$ python3 -q
>>> import numpy as np
>>> from numpy import linalg as LA
>>> np.set_printoptions(precision=2, suppress=True, linewidth=140, floatmode="fixed")
>>> A = np.load("dump.npy")
>>> A
array([[ 0,  0,  0],
       [ 0,  0,  0],
       [ 9, 23,  8],
       [ 9, 23,  8],
       [ 0,  0,  0],
       [ 0,  0,  2],
       [ 3,  7,  4],
       [ 9, 23,  8],
       [ 0,  0,  0],
       [ 9, 23,  8],
       [ 0,  0,  0],
       [ 3,  7,  4],
       [ 0,  0,  2],
       [ 3,  7,  4],
       [ 0,  0,  0]])
>>> left, sigma, Vt = LA.svd(A)
>>> np.argmax(sigma[:-1] / (sigma[1:] + 1e-6)) + 1
np.int64(1)
>>> B = left[:, :1] @ np.diag(sigma[:1]) @ Vt[:1]
>>> LA.matrix_rank(B)
np.int64(1)
>>> B.round(2) + 0
array([[ 0.00,  0.00,  0.00],
       [ 0.00,  0.00,  0.00],
       [ 9.01, 22.87,  8.33],
       [ 9.01, 22.87,  8.33],
       [ 0.00,  0.00,  0.00],
       [ 0.22,  0.57,  0.21],
       [ 2.95,  7.48,  2.73],
       [ 9.01, 22.87,  8.33],
       [ 0.00,  0.00,  0.00],
       [ 9.01, 22.87,  8.33],
       [ 0.00,  0.00,  0.00],
       [ 2.95,  7.48,  2.73],
       [ 0.22,  0.57,  0.21],
       [ 2.95,  7.48,  2.73],
       [ 0.00,  0.00,  0.00]])
>>> np.round(LA.norm(A - B) / LA.norm(A), 2)
np.float64(0.07)
>>> LA.matrix_rank(A, rtol=0.05)
np.int64(2)
>>> round(LA.norm(A - B, 2), 2), np.round(sigma[1], 2)
(np.float64(3.63), np.float64(3.63))
>>> Xs = (A - A.mean(axis=0)) / A.std(axis=0)
>>> Xs.std(axis=0)
array([1.00, 1.00, 1.00])
>>> np.argwhere(np.abs(Xs) > 2)
array([], shape=(0, 2), dtype=int64)
>>> beta = LA.lstsq(np.delete(Xs, 0, axis=1), Xs[:, 0])[0]
>>> np.abs(beta).argmax()
np.int64(0)
>>> B = np.array([[1, 1], [1, -1]])
>>> rng = np.random.default_rng(94313)
>>> feats = np.kron(B, np.kron(B, B))[rng.permutation(8)][:4]
>>> feats
array([[ 1,  1, -1, -1, -1, -1,  1,  1],
       [ 1, -1,  1, -1, -1,  1, -1,  1],
       [ 1,  1,  1,  1, -1, -1, -1, -1],
       [ 1,  1, -1, -1,  1,  1, -1, -1]])
>>> f, g = feats[3], feats[2]
>>> f @ f
np.int64(8)
>>> pr = (f @ g) / (f @ f) * f
>>> round(float(LA.norm(f + g) ** 2 + LA.norm(f - g) ** 2), 2)
32.0
>>> np.outer(f, g)
array([[ 1,  1,  1,  1, -1, -1, -1, -1],
       [ 1,  1,  1,  1, -1, -1, -1, -1],
       [-1, -1, -1, -1,  1,  1,  1,  1],
       [-1, -1, -1, -1,  1,  1,  1,  1],
       [ 1,  1,  1,  1, -1, -1, -1, -1],
       [ 1,  1,  1,  1, -1, -1, -1, -1],
       [-1, -1, -1, -1,  1,  1,  1,  1],
       [-1, -1, -1, -1,  1,  1,  1,  1]])
>>> (g - pr) @ f
np.float64(0.0)
>>> LA.matrix_rank(np.outer(f, g))
np.int64(1)
>>> B = feats[0, 0] * feats[1:] - np.outer(feats[1:, 0], feats[0])
>>> B
array([[ 0, -2,  2,  0,  0,  2, -2,  0],
       [ 0,  0,  2,  2,  0,  0, -2, -2],
       [ 0,  0,  0,  0,  2,  2, -2, -2]])
>>> LA.matrix_rank(B), LA.matrix_rank(feats)
(np.int64(3), np.int64(4))
>>> np.flatnonzero(~B.round(6).any(axis=1))
array([], dtype=int64)
>>> feats[:, 0] / feats[0, 0]
array([1.00, 1.00, 1.00, 1.00])
>>> K = np.load("case1.npy")
>>> K
array([[ 0,  0, -1,  0,  0],
       [-4,  0,  0,  0,  0],
       [ 0,  0,  0,  0, -5],
       [ 0,  2,  0,  0,  0],
       [ 0,  0,  0,  4,  0]])
>>> round(np.abs(LA.eigvals(K)).max(), 2)
np.float64(2.76)
>>> np.allclose(K @ K.T, K.T @ K)
False
>>> (K + K.T) / 2
array([[ 0.00, -2.00, -0.50,  0.00,  0.00],
       [-2.00,  0.00,  0.00,  1.00,  0.00],
       [-0.50,  0.00,  0.00,  0.00, -2.50],
       [ 0.00,  1.00,  0.00,  0.00,  2.00],
       [ 0.00,  0.00, -2.50,  2.00,  0.00]])
>>> np.allclose(K, K.T)
False
>>> M = np.load("a.npy")
>>> M
array([[0.00, 0.40],
       [0.60, 0.70]])
>>> f = np.array([-5, -3, 3])
>>> np.polyval(f, M[1])
array([-0.60, -1.55])
>>> np.convolve(M[1], f)
array([-3.00, -5.30, -0.30,  2.10])
>>> np.array([np.convolve(row, f, "same") for row in M])
array([[ 0.00, -2.00, -1.20],
       [-3.00, -5.30, -0.30]])
>>> f = np.array([-3, 0])
>>> B = M + np.outer(f, np.eye(2)[1])
>>> LA.matrix_rank(B - M)
np.int64(1)
>>> LA.norm(K, axis=0)
array([4.00, 2.00, 1.00, 4.00, 5.00])
>>> K.T @ K
array([[16,  0,  0,  0,  0],
       [ 0,  4,  0,  0,  0],
       [ 0,  0,  1,  0,  0],
       [ 0,  0,  0, 16,  0],
       [ 0,  0,  0,  0, 25]])
>>> K @ K.T
array([[ 1,  0,  0,  0,  0],
       [ 0, 16,  0,  0,  0],
       [ 0,  0, 25,  0,  0],
       [ 0,  0,  0,  4,  0],
       [ 0,  0,  0,  0, 16]])
>>> left, sigma, Vt = LA.svd(M, full_matrices=False)
>>> np.abs(Vt[0])
array([0.58, 0.81])
>>> np.round(np.sqrt((sigma ** 2).sum()), 2), round(float(LA.norm(M)), 2)
(np.float64(1.0), 1.0)
>>> (sigma > 1e-8).sum()
np.int64(2)
>>> np.abs(left[:, 0]).round(6).argmax()
np.int64(1)
>>> np.round(left.T @ left, 2) + 0
array([[1.00, 0.00],
       [0.00, 1.00]])
>>> E = np.load("w.npy")
>>> E
array([[-14.79,  -9.48,  14.39],
       [-15.59, -11.79,  15.89],
       [-14.17,  -8.52,  17.47],
       [-15.18,  -9.42,  14.78],
       [-15.75,  -9.43,  13.39],
       [-15.46, -10.48,  15.40],
       [-14.41,  -9.95,  14.73],
       [-14.36, -11.07,  16.05],
       [-13.52, -10.43,  16.06],
       [-14.31, -11.26,  15.41],
       [-14.25,  -9.43,  15.92],
       [-14.09,  -8.15,  14.77]])
>>> np.abs(LA.svd(E)[2][-1])
array([0.58, 0.81, 0.03])
>>> np.argsort(-LA.norm(E, axis=0).round(6), kind="stable")[:3]
array([2, 0, 1])
>>> W2 = E[[2, 5]].astype(float)
>>> for _ in range(5):
...     lab = LA.norm(E[:, None] - W2, axis=-1).argmin(axis=1)
...     W2 = np.array([E[lab == j].mean(axis=0) for j in range(2)])
... 
>>> lab
array([1, 1, 0, 1, 1, 1, 1, 1, 1, 1, 0, 0])
>>> np.bincount(lab)
array([3, 9])
>>> W2[1] - W2[0]
array([-0.65, -1.67, -0.93])
>>> O, V = LA.qr(E[:, :1])[0], LA.qr(E[:, 1:])[0]
>>> sigma = LA.svd(O.T @ V, compute_uv=False)
>>> round(float(LA.norm(O @ O.T - V @ V.T, 2)), 2)
1.0
>>> d = LA.norm(E[:, None] - E[None], axis=-1)
>>> d.mean(axis=1).argmax()
np.int64(2)
>>> d.shape
(12, 12)
>>> LA.norm(E - E.mean(axis=0), axis=1)
array([1.08, 2.13, 2.60, 0.94, 2.31, 0.96, 0.67, 1.35, 1.42, 1.36, 0.87, 1.98])
>>> Xs = E - E.mean(axis=0)
>>> left, sigma, Vt = LA.svd(Xs, full_matrices=False)
>>> np.abs(left[:, 0]).argmax()
np.int64(4)
>>> (np.sign(left[:, 0]) == np.sign(left[0, 0])).astype(int)
array([1, 0, 0, 1, 1, 0, 1, 0, 0, 0, 0, 1])
>>> round(float((sigma ** 2).sum() ** 2 / (sigma ** 4).sum()), 2)
2.39
>>> np.round(Xs.mean(axis=0), 2) + 0
array([0.00, 0.00, 0.00])
>>> LA.matrix_rank(Xs)
np.int64(3)
>>> sigma ** 2 / (sigma ** 2).sum()
array([0.48, 0.43, 0.10])
>>> sigma
array([3.81, 3.60, 1.72])
>>> arr = np.loadtxt("test16.csv", delimiter=",")
>>> arr
array([[ 0.25, -0.38,  0.20],
       [-0.38,  0.80,  0.10],
       [ 0.20,  0.10,  0.95]])
>>> np.trace(arr)
np.float64(2.0)
>>> (arr - arr.T) / 2
array([[0.00, 0.00, 0.00],
       [0.00, 0.00, 0.00],
       [0.00, 0.00, 0.00]])
>>> np.allclose(arr @ arr.T, arr.T @ arr)
True
>>> arr @ arr
array([[ 0.25, -0.38,  0.20],
       [-0.38,  0.80,  0.10],
       [ 0.20,  0.10,  0.95]])
>>> np.round(np.abs(LA.eigvals(arr)).max(), 2)
np.float64(1.0)
>>> X = np.loadtxt("data.csv", delimiter=",")
>>> X
array([[ 20.00,   2.00, -16.00,  -6.00, -16.00],
       [  2.00,  50.00,   0.00,   5.00,   6.00],
       [-16.00,   0.00,  25.00,  20.00,   2.00],
       [ -6.00,   5.00,  20.00,  21.00,  -8.00],
       [-16.00,   6.00,   2.00,  -8.00,  24.00]])
>>> evals, V = LA.eigh(X)
>>> x0 = np.array([-3, 3, -1, 0, 1])
>>> np.round(LA.eigvalsh(X[1:, 1:]), 2) + 0
array([ 0.00, 24.48, 43.37, 52.16])
>>> x0 @ X @ x0 / (x0 @ x0), np.round(evals[0], 2), np.round(evals[-1], 2)
(np.float64(33.75), np.float64(-0.0), np.float64(54.39))
>>> np.round(V * np.abs(evals) @ V.T, 2) + 0
array([[ 20.00,   2.00, -16.00,  -6.00, -16.00],
       [  2.00,  50.00,   0.00,   5.00,   6.00],
       [-16.00,   0.00,  25.00,  20.00,   2.00],
       [ -6.00,   5.00,  20.00,  21.00,  -8.00],
       [-16.00,   6.00,   2.00,  -8.00,  24.00]])
>>> f = np.array([4, 4, 4])
>>> np.convolve(E[5], f)
array([ -61.84, -103.76,  -42.16,   19.68,   61.60])
>>> B = X / np.sqrt((X ** 2).mean(axis=1, keepdims=True))
>>> B[0]
array([ 1.45,  0.14, -1.16, -0.43, -1.16])
>>> LA.matrix_rank(X - X.mean(axis=1, keepdims=True))
np.int64(3)
>>> LA.matrix_rank(B) == LA.matrix_rank(X)
np.True_
>>> data = np.load("block15.npy")
>>> data
array([[-42,  -2,   0,  -1],
       [  0,  22,   1,   2],
       [  1,  -1,  60,  -2],
       [  1,   0,   0, -19]])
>>> B = data[0, 0] * data[1:] - np.outer(data[1:, 0], data[0])
>>> B
array([[    0,  -924,   -42,   -84],
       [    0,    44, -2520,    85],
       [    0,     2,     0,   799]])
>>> LA.matrix_rank(B), LA.matrix_rank(data)
(np.int64(3), np.int64(4))
>>> evals, V = LA.eig(data)
>>> np.sort(LA.eigvals(LA.inv(data)))
array([-0.05, -0.02,  0.02,  0.05])
>>> np.sort(LA.eigvals(data @ data))
array([ 362.49,  485.13, 1760.60, 3596.78])
>>> np.sort(LA.eigvals(data.T))
array([-41.96, -19.04,  22.03,  59.97])
>>> B = data / LA.norm(data, axis=1, keepdims=True)
>>> G = B @ B.T
>>> G
array([[ 1.00, -0.05, -0.02, -0.03],
       [-0.05,  1.00,  0.03, -0.09],
       [-0.02,  0.03,  1.00,  0.03],
       [-0.03, -0.09,  0.03,  1.00]])
>>> LA.norm(B, axis=1)
array([1.00, 1.00, 1.00, 1.00])
>>> f, g = data[1], data[0]
>>> f @ g
np.int64(-46)
>>> pr = (f @ g) / (f @ f) * f
>>> pr
array([-0.00, -2.07, -0.09, -0.19])
>>> round(float((g - pr) @ f), 2)
-0.0
